$ python -q
>>> import numpy as np
>>> np.set_printoptions(precision=3, suppress=True, linewidth=120)
>>> E = np.load("m.npy")
>>> E
array([[  1,  26,  12,   6,   1],
       [  3,  18,  -2,  -1,  -4],
       [  2,  22,  -6,  -3,  -9],
       [-14,  14, -18,  -9,   1],
       [ 13,   8,  -6,  -3, -12],
       [ 11,   7,   0,   0, -10]])
>>> np.diff(E, axis=0)
array([[  2,  -8, -14,  -7,  -5],
       [ -1,   4,  -4,  -2,  -5],
       [-16,  -8, -12,  -6,  10],
       [ 27,  -6,  12,   6, -13],
       [ -2,  -1,   6,   3,   2]])
>>> np.linalg.matrix_rank(E)
np.int64(4)
>>> round(np.linalg.norm(E), 3)
np.float64(57.585)
>>> E.sum(axis=0)
array([ 16,  95, -20, -10, -33])
>>> np.linalg.rank(E)
Traceback (most recent call last):
  File "<python-input-8>", line 1, in <module>
    np.linalg.rank(E)
    ^^^^^^^^^^^^^^
AttributeError: module 'numpy.linalg' has no attribute 'rank'
>>> E.shape
(6, 5)
>>> print(E.sum(axis=1))
[ 46  14   6 -26   0   8]
>>> np.count_nonzero(E)
np.int64(28)
>>> np.unravel_index(np.abs(E).argmax(), E.shape)
(np.int64(0), np.int64(1))
>>> np.abs(E).max()
np.int64(26)
>>> np.zeros(6, 5)
Traceback (most recent call last):
  File "<python-input-14>", line 1, in <module>
    np.zeros(6, 5)
    ~~~~~~~~^^^^^^
TypeError: Cannot interpret '5' as a data type
>>> w1 = np.array([[2, -4, 5, -2],
...     [-3, -1, 3, 5],
...     [-5, -4, 1, -3],
...     [-1, -3, 5, -3],
...     [3, 1, -1, -2]])
>>> c = np.array([2, 5, 9, -1])
>>> hid = np.maximum(E @ w1 + c, 0)
>>> print((hid > 0).astype(int))
[[0 0 1 1]
 [0 0 1 1]
 [0 0 1 1]
 [1 1 0 1]
 [1 0 1 1]
 [0 0 1 1]]
>>> hid
array([[  0,   0, 133,  71],
       [  0,   0,  75, 100],
       [  0,   0,  73, 150],
       [ 34, 147,   0, 176],
       [  1,   0,  89,  64],
       [  0,   0,  95,  32]])
>>> cent = np.array([[0, 2], [3, -2], [5, 2], [3, -3]])
>>> print(w1 @ cent)
[[  7  28]
 [ 27 -13]
 [-16   9]
 [  7  23]
 [ -8   8]]
>>> hid @ cent
array([[ 878,   53],
       [ 675, -150],
       [ 815, -304],
       [ 969, -754],
       [ 637,  -12],
       [ 571,   94]])
>>> (hid @ cent).round(6).argmax(axis=1)
array([0, 0, 0, 0, 0, 0])
>>> E @ E
Traceback (most recent call last):
  File "<python-input-24>", line 1, in <module>
    E @ E
    ~~^~~
ValueError: matmul: Input operand 1 has a mismatch in its core dimension 0, with gufunc signature (n?,k),(k,m?)->(n?,m?) (size 6 is different from 5)
>>> cov = E.T @ E
>>> (E @ E.T).shape
(6, 6)
>>> np.round(np.linalg.svd(E, compute_uv=False) ** 2, 3) + 0
array([1944.507,  807.556,  558.869,    5.068,    0.   ])
>>> np.round(np.linalg.eigvalsh(cov)[::-1], 3) + 0
array([1944.507,  807.556,  558.869,    5.068,    0.   ])
>>> np.allclose(cov, cov.T)
True
>>> left, s, Vh = np.linalg.svd(E)
>>> print(s.round(3) + 0)
[44.097 28.418 23.64   2.251  0.   ]
>>> Y = left[:, :4] @ np.diag(s[:4]) @ Vh[:4]
>>> round(float(np.abs(E - Y).max()), 3)
0.0
>>> np.linalg.matrix_rank(Y)
np.int64(4)
>>> Y.round(3) + 0
array([[  1.,  26.,  12.,   6.,   1.],
       [  3.,  18.,  -2.,  -1.,  -4.],
       [  2.,  22.,  -6.,  -3.,  -9.],
       [-14.,  14., -18.,  -9.,   1.],
       [ 13.,   8.,  -6.,  -3., -12.],
       [ 11.,   7.,   0.,   0., -10.]])
